% ipython --no-banner

In [1]: import numpy as np

In [2]: np.set_printoptions(suppress=True, linewidth=120)

In [3]: feats = np.loadtxt("case7.csv", delimiter=",")

In [4]: feats
Out[4]: 
array([[ -1.,   0.,   1.,   2.,   3.,   4.,   5.,   6.,   7.,   8.],
       [  9.,  10.,  11.,  12.,  13.,  14.,  15.,  16.,  17.,  18.],
       [ 19.,  20.,  21.,  22.,  23.,  24.,  25.,  26.,  27.,  28.],
       [ 29.,  30.,  31.,  32.,  33.,  34.,  35.,  36.,  37.,  38.],
       [ 39.,  40.,  41.,  42.,  43.,  44.,  45.,  46.,  47.,  48.],
       [ 49.,  50.,  51.,  52.,  53.,  54.,  55.,  56.,  57.,  58.],
       [ 59.,  60.,  61.,  62.,  63.,  64.,  65.,  66.,  67.,  68.],
       [ 69.,  70.,  71.,  72.,  73.,  74.,  75.,  76.,  77.,  78.],
       [ 79.,  80.,  81.,  82.,  83.,  84.,  85.,  86.,  87.,  88.],
       [ 89.,  90.,  91.,  92.,  93.,  94.,  95.,  96.,  97.,  98.],
       [ 99., 100., 101., 102., 103., 104., 105., 106., 107., 108.],
       [109., 110., 111., 112., 113., 114., 115., 116., 117., 118.]])

In [5]: np.round(feats @ np.linalg.pinv(feats) @ feats, 3) + 0
Out[5]: 
array([[ -1.,   0.,   1.,   2.,   3.,   4.,   5.,   6.,   7.,   8.],
       [  9.,  10.,  11.,  12.,  13.,  14.,  15.,  16.,  17.,  18.],
       [ 19.,  20.,  21.,  22.,  23.,  24.,  25.,  26.,  27.,  28.],
       [ 29.,  30.,  31.,  32.,  33.,  34.,  35.,  36.,  37.,  38.],
       [ 39.,  40.,  41.,  42.,  43.,  44.,  45.,  46.,  47.,  48.],
       [ 49.,  50.,  51.,  52.,  53.,  54.,  55.,  56.,  57.,  58.],
       [ 59.,  60.,  61.,  62.,  63.,  64.,  65.,  66.,  67.,  68.],
       [ 69.,  70.,  71.,  72.,  73.,  74.,  75.,  76.,  77.,  78.],
       [ 79.,  80.,  81.,  82.,  83.,  84.,  85.,  86.,  87.,  88.],
       [ 89.,  90.,  91.,  92.,  93.,  94.,  95.,  96.,  97.,  98.],
       [ 99., 100., 101., 102., 103., 104., 105., 106., 107., 108.],
       [109., 110., 111., 112., 113., 114., 115., 116., 117., 118.]])

In [6]: print(np.abs(np.diag(np.linalg.qr(feats)[1])) > 1e-9)
[ True  True False False False False False False False False]

In [7]: u = np.array([0, -1])

In [8]: np.array([np.convolve(row, u, "same") for row in feats])
Out[8]: 
array([[   0.,    1.,    0.,   -1.,   -2.,   -3.,   -4.,   -5.,   -6.,   -7.],
       [   0.,   -9.,  -10.,  -11.,  -12.,  -13.,  -14.,  -15.,  -16.,  -17.],
       [   0.,  -19.,  -20.,  -21.,  -22.,  -23.,  -24.,  -25.,  -26.,  -27.],
       [   0.,  -29.,  -30.,  -31.,  -32.,  -33.,  -34.,  -35.,  -36.,  -37.],
       [   0.,  -39.,  -40.,  -41.,  -42.,  -43.,  -44.,  -45.,  -46.,  -47.],
       [   0.,  -49.,  -50.,  -51.,  -52.,  -53.,  -54.,  -55.,  -56.,  -57.],
       [   0.,  -59.,  -60.,  -61.,  -62.,  -63.,  -64.,  -65.,  -66.,  -67.],
       [   0.,  -69.,  -70.,  -71.,  -72.,  -73.,  -74.,  -75.,  -76.,  -77.],
       [   0.,  -79.,  -80.,  -81.,  -82.,  -83.,  -84.,  -85.,  -86.,  -87.],
       [   0.,  -89.,  -90.,  -91.,  -92.,  -93.,  -94.,  -95.,  -96.,  -97.],
       [   0.,  -99., -100., -101., -102., -103., -104., -105., -106., -107.],
       [   0., -109., -110., -111., -112., -113., -114., -115., -116., -117.]])

In [9]: np.polyval(u, feats[9])
Out[9]: array([-1., -1., -1., -1., -1., -1., -1., -1., -1., -1.])

In [10]: np.cross(feats[9, :3], feats[8, :3])
Out[10]: array([ 10., -20.,  10.])

In [11]: left, sigma, Vt = np.linalg.svd(feats)

In [12]: sigma.round(3) + 0
Out[12]: array([744.584,  15.98 ,   0.   ,   0.   ,   0.   ,   0.   ,   0.   ,   0.   ,   0.   ,   0.   ])

In [13]: A2 = left[:, :2] @ np.diag(sigma[:2]) @ Vt[:2]

In [14]: np.linalg.matrix_rank(A2)
Out[14]: np.int64(2)

In [15]: round(np.linalg.norm(feats - A2) / np.linalg.norm(feats), 3)
Out[15]: np.float64(0.0)

In [16]: X = 3 * np.eye(14) + np.eye(14, k=1)

In [17]: X
Out[17]: 
array([[3., 1., 0., 0., 0., 0., 0., 0., 0., 0., 0., 0., 0., 0.],
       [0., 3., 1., 0., 0., 0., 0., 0., 0., 0., 0., 0., 0., 0.],
       [0., 0., 3., 1., 0., 0., 0., 0., 0., 0., 0., 0., 0., 0.],
       [0., 0., 0., 3., 1., 0., 0., 0., 0., 0., 0., 0., 0., 0.],
       [0., 0., 0., 0., 3., 1., 0., 0., 0., 0., 0., 0., 0., 0.],
       [0., 0., 0., 0., 0., 3., 1., 0., 0., 0., 0., 0., 0., 0.],
       [0., 0., 0., 0., 0., 0., 3., 1., 0., 0., 0., 0., 0., 0.],
       [0., 0., 0., 0., 0., 0., 0., 3., 1., 0., 0., 0., 0., 0.],
       [0., 0., 0., 0., 0., 0., 0., 0., 3., 1., 0., 0., 0., 0.],
       [0., 0., 0., 0., 0., 0., 0., 0., 0., 3., 1., 0., 0., 0.],
       [0., 0., 0., 0., 0., 0., 0., 0., 0., 0., 3., 1., 0., 0.],
       [0., 0., 0., 0., 0., 0., 0., 0., 0., 0., 0., 3., 1., 0.],
       [0., 0., 0., 0., 0., 0., 0., 0., 0., 0., 0., 0., 3., 1.],
       [0., 0., 0., 0., 0., 0., 0., 0., 0., 0., 0., 0., 0., 3.]])

In [18]: A2 = X[0, 0] * X[1:] - np.outer(X[1:, 0], X[0])

In [19]: A2
Out[19]: 
array([[0., 9., 3., 0., 0., 0., 0., 0., 0., 0., 0., 0., 0., 0.],
       [0., 0., 9., 3., 0., 0., 0., 0., 0., 0., 0., 0., 0., 0.],
       [0., 0., 0., 9., 3., 0., 0., 0., 0., 0., 0., 0., 0., 0.],
       [0., 0., 0., 0., 9., 3., 0., 0., 0., 0., 0., 0., 0., 0.],
       [0., 0., 0., 0., 0., 9., 3., 0., 0., 0., 0., 0., 0., 0.],
       [0., 0., 0., 0., 0., 0., 9., 3., 0., 0., 0., 0., 0., 0.],
       [0., 0., 0., 0., 0., 0., 0., 9., 3., 0., 0., 0., 0., 0.],
       [0., 0., 0., 0., 0., 0., 0., 0., 9., 3., 0., 0., 0., 0.],
       [0., 0., 0., 0., 0., 0., 0., 0., 0., 9., 3., 0., 0., 0.],
       [0., 0., 0., 0., 0., 0., 0., 0., 0., 0., 9., 3., 0., 0.],
       [0., 0., 0., 0., 0., 0., 0., 0., 0., 0., 0., 9., 3., 0.],
       [0., 0., 0., 0., 0., 0., 0., 0., 0., 0., 0., 0., 9., 3.],
       [0., 0., 0., 0., 0., 0., 0., 0., 0., 0., 0., 0., 0., 9.]])

In [20]: print(np.linalg.matrix_rank(A2), np.linalg.matrix_rank(X))
13 14

In [21]: X[:, 0] / X[0, 0]
Out[21]: array([1., 0., 0., 0., 0., 0., 0., 0., 0., 0., 0., 0., 0., 0.])

In [22]: O, V = np.linalg.qr(X[:, :5])[0], np.linalg.qr(X[:, 5:])[0]

In [23]: sigma = np.linalg.svd(O.T @ V, compute_uv=False)

In [24]: np.round(np.degrees(np.arccos(sigma.clip(0, 1))), 3)
Out[24]: array([70.529, 90.   , 90.   , 90.   , 90.   ])

In [25]: sigma.round(3) + 0
Out[25]: array([0.333, 0.   , 0.   , 0.   , 0.   ])

In [26]: T = np.stack([X, -1 * X, X[::-1]])

In [27]: np.round(np.linalg.norm(T, axis=(1, 2)), 3)
Out[27]: array([11.79, 11.79, 11.79])

In [28]: M = np.load("block2.npy")

In [29]: M
Out[29]: 
array([[ 5,  5,  5,  5,  5,  5,  5,  5,  5,  5,  5,  5,  5,  5,  5],
       [ 5, 10, 10, 10, 10, 10, 10, 10, 10, 10, 10, 10, 10, 10, 10],
       [ 5, 10, 15, 15, 15, 15, 15, 15, 15, 15, 15, 15, 15, 15, 15],
       [ 5, 10, 15, 20, 20, 20, 20, 20, 20, 20, 20, 20, 20, 20, 20],
       [ 5, 10, 15, 20, 25, 25, 25, 25, 25, 25, 25, 25, 25, 25, 25],
       [ 5, 10, 15, 20, 25, 30, 30, 30, 30, 30, 30, 30, 30, 30, 30],
       [ 5, 10, 15, 20, 25, 30, 35, 35, 35, 35, 35, 35, 35, 35, 35],
       [ 5, 10, 15, 20, 25, 30, 35, 40, 40, 40, 40, 40, 40, 40, 40],
       [ 5, 10, 15, 20, 25, 30, 35, 40, 45, 45, 45, 45, 45, 45, 45],
       [ 5, 10, 15, 20, 25, 30, 35, 40, 45, 50, 50, 50, 50, 50, 50],
       [ 5, 10, 15, 20, 25, 30, 35, 40, 45, 50, 55, 55, 55, 55, 55],
       [ 5, 10, 15, 20, 25, 30, 35, 40, 45, 50, 55, 60, 60, 60, 60],
       [ 5, 10, 15, 20, 25, 30, 35, 40, 45, 50, 55, 60, 65, 65, 65],
       [ 5, 10, 15, 20, 25, 30, 35, 40, 45, 50, 55, 60, 65, 70, 70],
       [ 5, 10, 15, 20, 25, 30, 35, 40, 45, 50, 55, 60, 65, 70, 75]])

In [30]: rng = np.random.default_rng(1)

In [31]: A2 = feats + rng.integers(-2, 3, (12, 2)) @ rng.integers(-2, 3, (2, 10))

In [32]: A2
Out[32]: 
array([[ -1.,   0.,   1.,   2.,   3.,   4.,   5.,   6.,   7.,   8.],
       [  9.,   9.,  15.,  11.,  11.,  11.,   9.,  18.,  15.,  14.],
       [ 17.,  22.,  17.,  22.,  27.,  28.,  33.,  24.,  27.,  34.],
       [ 31.,  28.,  35.,  32.,  29.,  30.,  27.,  38.,  37.,  32.],
       [ 38.,  41.,  39.,  42.,  45.,  46.,  49.,  45.,  47.,  51.],
       [ 53.,  48.,  51.,  54.,  49.,  52.,  51.,  56.,  61.,  54.],
       [ 55.,  61.,  65.,  59.,  65.,  63.,  63.,  68.,  61.,  68.],
       [ 67.,  71.,  71.,  71.,  75.,  75.,  77.,  76.,  75.,  80.],
       [ 81.,  79.,  81.,  83.,  81.,  83.,  83.,  86.,  89.,  86.],
       [ 87.,  92.,  87.,  92.,  97.,  98., 103.,  94.,  97., 104.],
       [102.,  98., 103., 103.,  99., 101.,  99., 107., 109., 103.],
       [113., 108., 111., 114., 109., 112., 111., 116., 121., 114.]])

In [33]: A2 - feats
Out[33]: 
array([[ 0.,  0.,  0.,  0.,  0.,  0.,  0.,  0.,  0.,  0.],
       [ 0., -1.,  4., -1., -2., -3., -6.,  2., -2., -4.],
       [-2.,  2., -4.,  0.,  4.,  4.,  8., -2.,  0.,  6.],
       [ 2., -2.,  4.,  0., -4., -4., -8.,  2.,  0., -6.],
       [-1.,  1., -2.,  0.,  2.,  2.,  4., -1.,  0.,  3.],
       [ 4., -2.,  0.,  2., -4., -2., -4.,  0.,  4., -4.],
       [-4.,  1.,  4., -3.,  2., -1., -2.,  2., -6.,  0.],
       [-2.,  1.,  0., -1.,  2.,  1.,  2.,  0., -2.,  2.],
       [ 2., -1.,  0.,  1., -2., -1., -2.,  0.,  2., -2.],
       [-2.,  2., -4.,  0.,  4.,  4.,  8., -2.,  0.,  6.],
       [ 3., -2.,  2.,  1., -4., -3., -6.,  1.,  2., -5.],
       [ 4., -2.,  0.,  2., -4., -2., -4.,  0.,  4., -4.]])

In [34]: np.linalg.matrix_rank(A2 - feats, tol=1e-8)
Out[34]: np.int64(2)
